$ python -q
>>> import numpy as np
>>> np.set_printoptions(precision=2, suppress=True, linewidth=140, sign=" ")
>>> rd = lambda a: np.round(a, 2) + 0
>>> mat = np.loadtxt("x.csv", delimiter=",")
>>> print(rd(mat))
[[-6.47 -3.71 -3.97  0.21 -1.36  5.05  1.09]
 [-0.31 -1.36 -3.64  3.77 -0.22 -8.14 -2.06]
 [ 0.71  1.59  3.92 -3.83  0.31  7.92  2.02]
 [ 6.55  4.29  5.59 -1.93  1.44 -1.3  -0.14]
 [ 0.6  -0.79 -2.95  3.6  -0.03 -8.53 -2.14]
 [ 6.66  4.01  4.66 -0.84  1.42 -3.81 -0.77]
 [ 6.66  4.    4.64 -0.83  1.42 -3.84 -0.78]
 [ 4.63  2.02  0.99  1.86  0.89 -8.1  -1.91]
 [-5.29 -2.56 -1.86 -1.33 -1.05  7.49  1.74]
 [-5.26 -3.97 -6.04  3.24 -1.23 -2.72 -0.83]
 [ 5.97  4.22  6.   -2.75  1.36  1.02  0.43]
 [ 6.47  3.7   3.96 -0.2   1.36 -5.08 -1.1 ]
 [-5.62 -4.1  -6.05  3.02 -1.3  -1.94 -0.65]
 [ 6.52  3.78  4.12 -0.34  1.37 -4.81 -1.03]
 [-5.11 -2.41 -1.61 -1.49 -1.    7.69  1.8 ]
 [ 5.52  4.07  6.05 -3.09  1.28  2.17  0.7 ]
 [ 3.65  3.23  5.59 -3.77  0.92  5.28  1.44]
 [ 5.8   3.01  2.63  0.82  1.17 -6.78 -1.55]]
>>> Xs = mat - mat.mean(axis=0)
>>> V = np.linalg.svd(Xs)[2][:2]
>>> Y = Xs - Xs @ V.T @ V
>>> print(np.linalg.norm(Y, axis=1).round(6).argmax())
0
>>> rd(np.diag(V.T @ V))
array([ 0.45,  0.18,  0.37,  0.15,  0.02,  0.78,  0.05])
>>> rank = np.linalg.matrix_rank(mat)
>>> rank
np.int64(2)
>>> N = np.linalg.svd(mat)[2][rank:].T
>>> np.allclose(mat @ N, 0)
True
>>> N.shape
(7, 5)
>>> Z = mat[[11, 14]].astype(float)
>>> for _ in range(5):
...     idx = np.linalg.norm(mat[:, None] - Z, axis=-1).argmin(axis=1)
...     Z = np.array([mat[idx == j].mean(axis=0) for j in range(2)])
... 
>>> idx
array([ 1,  0,  1,  0,  0,  0,  0,  0,  1,  1,  0,  0,  1,  0,  1,  0,  0,  0])
>>> np.bincount(idx)
array([ 12,   6])
>>> rd(Z[1] - Z[0])
array([-9.4 , -5.37, -5.74,  0.28, -1.97,  7.41,  1.61])
>>> print(rd(Z))
[[ 4.89  2.85  3.14 -0.31  1.03 -3.49 -0.74]
 [-4.51 -2.53 -2.6  -0.03 -0.94  3.92  0.86]]
>>> left, sig, vt = np.linalg.svd(mat)
>>> V = vt[:(sig > 1e-8).sum()]
>>> rng = np.random.default_rng(25721)
>>> x0 = mat[13] + 2 * mat[12] + rng.integers(2) * np.eye(7)[5]
>>> rd(x0)
array([-4.71, -4.43, -7.98,  5.71, -1.22, -7.69, -2.33])
>>> np.allclose(V.T @ V @ x0, x0)
False
>>> print(rd(np.diag(V.T @ V)))
[ 0.45  0.18  0.37  0.15  0.02  0.78  0.05]
>>> print(np.linalg.matrix_rank(np.vstack([mat, x0])))
3
>>> cov = np.cov(mat, rowvar=False)
>>> cov.shape
(7, 7)
>>> np.argwhere(np.triu(np.abs(np.corrcoef(mat.T)) > 0.8, 1))
array([[ 0,  1],
       [ 0,  2],
       [ 0,  4],
       [ 1,  2],
       [ 1,  4],
       [ 2,  4],
       [ 5,  6]])
>>> rd(np.median(mat, axis=0))
array([ 4.14,  2.51,  3.28, -0.58,  0.9 , -2.33, -0.71])
>>> F = np.diag(np.array([2, -1, -1, -3, -3, 0, -1, 3]))
>>> F
array([[ 2,  0,  0,  0,  0,  0,  0,  0],
       [ 0, -1,  0,  0,  0,  0,  0,  0],
       [ 0,  0, -1,  0,  0,  0,  0,  0],
       [ 0,  0,  0, -3,  0,  0,  0,  0],
       [ 0,  0,  0,  0, -3,  0,  0,  0],
       [ 0,  0,  0,  0,  0,  0,  0,  0],
       [ 0,  0,  0,  0,  0,  0, -1,  0],
       [ 0,  0,  0,  0,  0,  0,  0,  3]])
>>> # triangular, det is the product of the diagonal
>>> left, sig, vt = np.linalg.svd(F)
>>> V = vt[:(sig > 1e-8).sum()]
>>> x0 = F[3] + -2 * F[6] + rng.integers(2) * np.eye(8)[0]
>>> x0
array([ 1.,  0.,  0., -3.,  0.,  0.,  2.,  0.])
>>> print(rd(np.linalg.norm(x0 - V.T @ V @ x0)))
0.0
>>> np.allclose(V.T @ V @ x0, x0)
True
>>> np.diag(V.T @ V)
array([ 1.,  1.,  1.,  1.,  1.,  0.,  1.,  1.])
>>> W0 = np.load("mat.npy")
>>> print(W0)
[[-0.06  3.04 -0.07 -2.01  2.02 -0.02]
 [-0.01  3.09  0.01 -2.02  1.97 -0.03]
 [ 0.04  2.93  0.06 -2.07  2.08 -0.02]
 [-0.03  3.08  0.01 -1.97  2.    0.01]
 [ 0.01  3.11 -0.05 -2.02  2.13  0.01]
 [ 0.04  2.99 -0.06 -1.87  1.98 -0.08]
 [-0.09  3.07 -0.05 -1.97  2.08 -0.07]
 [-0.91  0.99  3.04  2.02  0.01  0.96]
 [-1.08  1.    3.01  2.08  0.05  1.02]
 [-0.92  0.95  3.03  1.96 -0.01  0.96]
 [-0.94  0.98  3.02  2.   -0.04  1.05]
 [-1.07  1.13  2.91  2.01 -0.01  0.96]
 [-0.97  0.99  2.92  1.97  0.04  0.92]
 [-0.97  1.01  2.96  1.97  0.    0.91]]
>>> Y = np.array([[-1, 0, 0],
...     [0, 3, -4],
...     [-1, 0, 3],
...     [2, -3, -5],
...     [-1, 5, -2],
...     [-3, 4, 5],
...     [-2, 1, 3],
...     [0, 3, -4]])
>>> np.einsum("ik,kj->ij", F, Y)
array([[ -2,   0,   0],
       [  0,  -3,   4],
       [  1,   0,  -3],
       [ -6,   9,  15],
       [  3, -15,   6],
       [  0,   0,   0],
       [  2,  -1,  -3],
       [  0,   9, -12]])
>>> Y.T @ F.T
array([[ -2,   0,   1,  -6,   3,   0,   2,   0],
       [  0,  -3,   0,   9, -15,   0,  -1,   9],
       [  0,   4,  -3,  15,   6,   0,  -3, -12]])
>>> np.einsum("ij->j", F)
array([ 2, -1, -1, -3, -3,  0, -1,  3])
